$ python3 -q
>>> import numpy as np
>>> np.set_printoptions(precision=2, suppress=True, linewidth=120, legacy="1.25")
>>> def tidy(a):
...     return np.round(a, 2) + 0
... 
>>> rng = np.random.default_rng(1340)
>>> ang = np.sort(rng.uniform(-2, 2, 28))
>>> W0 = np.c_[ang, ang ** 2, ang ** 3] @ np.array([[-3, -3, -1, -1], [-3, 3, -3, -3], [1, -3, -1, 2]])
>>> print(tidy(W0))
[[ -9.98  32.2   -2.09 -19.3 ]
 [ -7.14  25.18  -1.99 -14.55]
 [ -6.33  23.16  -1.94 -13.19]
 [ -5.98  22.28  -1.91 -12.61]
 [ -5.7   21.58  -1.88 -12.13]
 [ -5.65  21.45  -1.88 -12.05]
 [ -5.07  19.96  -1.82 -11.06]
 [ -4.85  19.41  -1.79 -10.7 ]
 [ -3.14  14.96  -1.53  -7.78]
 [ -2.77  13.97  -1.46  -7.13]
 [ -1.99  11.86  -1.29  -5.78]
 [ -1.92  11.64  -1.27  -5.65]
 [ -0.48   7.4   -0.81  -3.04]
 [  0.06   5.5   -0.56  -1.94]
 [  0.66   2.09  -0.05  -0.29]
 [  0.62   1.35   0.05  -0.05]
 [  0.53   0.92   0.08   0.04]
 [  0.41   0.6    0.09   0.07]
 [ -1.2   -0.74  -0.63  -0.54]
 [ -1.73  -0.96  -1.04  -0.81]
 [ -2.22  -1.17  -1.46  -1.05]
 [ -2.4   -1.25  -1.63  -1.13]
 [ -2.94  -1.5   -2.19  -1.37]
 [ -3.24  -1.66  -2.53  -1.49]
 [ -5.51  -3.56  -5.9   -2.06]
 [ -5.59  -3.65  -6.05  -2.07]
 [ -7.2   -6.26  -9.65  -1.85]
 [ -9.6  -14.98 -19.14   0.81]]
>>> cen = W0 - W0.mean(axis=0)
>>> evecs = np.linalg.svd(cen)[2][:3]
>>> Y = cen - cen @ evecs.T @ evecs
>>> print(tidy(Y.std(axis=0)))
[0. 0. 0. 0.]
